$ ipython --no-banner

In [1]: import numpy as np

In [2]: from numpy import linalg as LA

In [3]: np.set_printoptions(suppress=True, linewidth=200)

In [4]: rnd = lambda a: np.round(a, 2) + 0

In [5]: M = np.tril(np.array([[0, 2, 0], [3, 3, 2], [2, 3, 2]]), -1) + np.eye(3, dtype=int)

In [6]: print(M)
[[1 0 0]
 [3 1 0]
 [2 3 1]]

In [7]: # triangular: eigenvalues sit on the diagonal

In [8]: Uu, sigma, vt = LA.svd(M)

In [9]: print(np.argmax(sigma[:-1] / (sigma[1:] + 1e-6)) + 1)
2

In [10]: M2 = Uu[:, :2] @ np.diag(sigma[:2]) @ vt[:2]

In [11]: print(rnd(LA.norm(M - M2) / LA.norm(M)))
0.02

In [12]: print(rnd(np.abs(M - M2).max()))
0.1

In [13]: evals, V = LA.eig(M)

In [14]: print(np.prod(evals))
1.0

In [15]: print(rnd(np.sort(LA.eigvals(M.T))))
[1. 1. 1.]

In [16]: Uu, sigma, vt = LA.svd(M, full_matrices=False)

In [17]: print(np.allclose(Uu * sigma @ vt, M))
True

In [18]: print(rnd(sigma))
[4.67 1.79 0.12]

In [19]: print(rnd(Uu.T @ Uu))
[[1. 0. 0.]
 [0. 1. 0.]
 [0. 0. 1.]]

In [20]: print(rnd(vt @ vt.T))
[[1. 0. 0.]
 [0. 1. 0.]
 [0. 0. 1.]]

In [21]: print(rnd(Uu.T @ M @ vt.T))
[[4.67 0.   0.  ]
 [0.   1.79 0.  ]
 [0.   0.   0.12]]

In [22]: u = np.array([2, 7, -3])

In [23]: M2 = M + np.outer(u, np.eye(3)[0])

In [24]: print(LA.matrix_rank(LA.inv(M2) - LA.inv(M), tol=1e-8))
1

In [25]: print(M2)
[[ 3.  0.  0.]
 [10.  1.  0.]
 [-1.  3.  1.]]

In [26]: C = np.array([[1.8, -1.5, 0.1], [1.1, 0.6, 0.1]])

In [27]: rng = np.random.default_rng(99329)

In [28]: arr = np.array([[3, 0],
    ...:     [2, 3],
    ...:     [0, 3],
    ...:     [0, 0],
    ...:     [3, 3],
    ...:     [3, 1],
    ...:     [0, 3],
    ...:     [0, 2],
    ...:     [2, 0],
    ...:     [0, 0],
    ...:     [2, 1],
    ...:     [3, 1],
    ...:     [1, 2],
    ...:     [1, 0],
    ...:     [1, 0],
    ...:     [1, 3],
    ...:     [3, 2]]) @ C + 0.05 * rng.normal(size=(17, 3))

In [29]: print(rnd(arr))
[[ 5.25 -4.57  0.28]
 [ 6.93 -1.21  0.44]
 [ 3.24  1.83  0.3 ]
 [-0.01 -0.03 -0.02]
 [ 8.72 -2.7   0.52]
 [ 6.44 -3.95  0.46]
 [ 3.32  1.78  0.29]
 [ 2.12  1.24  0.22]
 [ 3.59 -3.04  0.16]
 [-0.06 -0.02  0.06]
 [ 4.63 -2.36  0.25]
 [ 6.47 -3.9   0.45]
 [ 3.98 -0.32  0.27]
 [ 1.81 -1.56  0.12]
 [ 1.82 -1.52  0.16]
 [ 5.1   0.33  0.49]
 [ 7.66 -3.25  0.41]]

In [30]: t3 = np.stack([arr, 5 * arr, arr[::-1]])

In [31]: print((t3 @ arr.T).shape)
(3, 17, 17)

In [32]: print(rnd(LA.norm(t3, axis=(1, 2))))
[ 22.43 112.17  22.43]

In [33]: print(rnd(np.einsum("bij,cij->bc", t3, t3)))
[[  503.25  2516.24   417.58]
 [ 2516.24 12581.21  2087.88]
 [  417.58  2087.88   503.25]]

In [34]: J = np.loadtxt("run9.csv", delimiter=",")

In [35]: print(J)
[[-1.  0.  1.  2.]
 [ 3.  4.  5.  6.]
 [ 7.  8.  9. 10.]
 [11. 12. 13. 14.]]

In [36]: # looks like rank 2

In [37]: u = np.array([-2, -7])

In [38]: print(np.array([np.convolve(row, u, "same") for row in J]))
[[   2.    7.   -2.  -11.]
 [  -6.  -29.  -38.  -47.]
 [ -14.  -65.  -74.  -83.]
 [ -22. -101. -110. -119.]]

In [39]: print(np.correlate(J[3], J[2], "full"))
[110. 219. 326. 430. 314. 203.  98.]

In [40]: print(np.cross(J[3, :3], J[2, :3]))
[ 4. -8.  4.]

In [41]: def softmax(z):
    ...:     e = np.exp(z - z.max(axis=-1, keepdims=True))
    ...:     return e / e.sum(axis=-1, keepdims=True)
    ...: 

In [42]: print(rnd(softmax(J[0] + 2)))
[0.03 0.09 0.24 0.64]

In [43]: print(softmax(J).sum(axis=1))
[1. 1. 1. 1.]

In [44]: S = J @ J.T / np.sqrt(4)

In [45]: print(rnd(softmax(S + np.triu(np.full(S.shape, -np.inf), 1))))
[[1. 0. 0. 0.]
 [0. 1. 0. 0.]
 [0. 0. 1. 0.]
 [0. 0. 0. 1.]]

In [46]: print(softmax(S).round(6).argmax(axis=1))
[3 3 3 3]
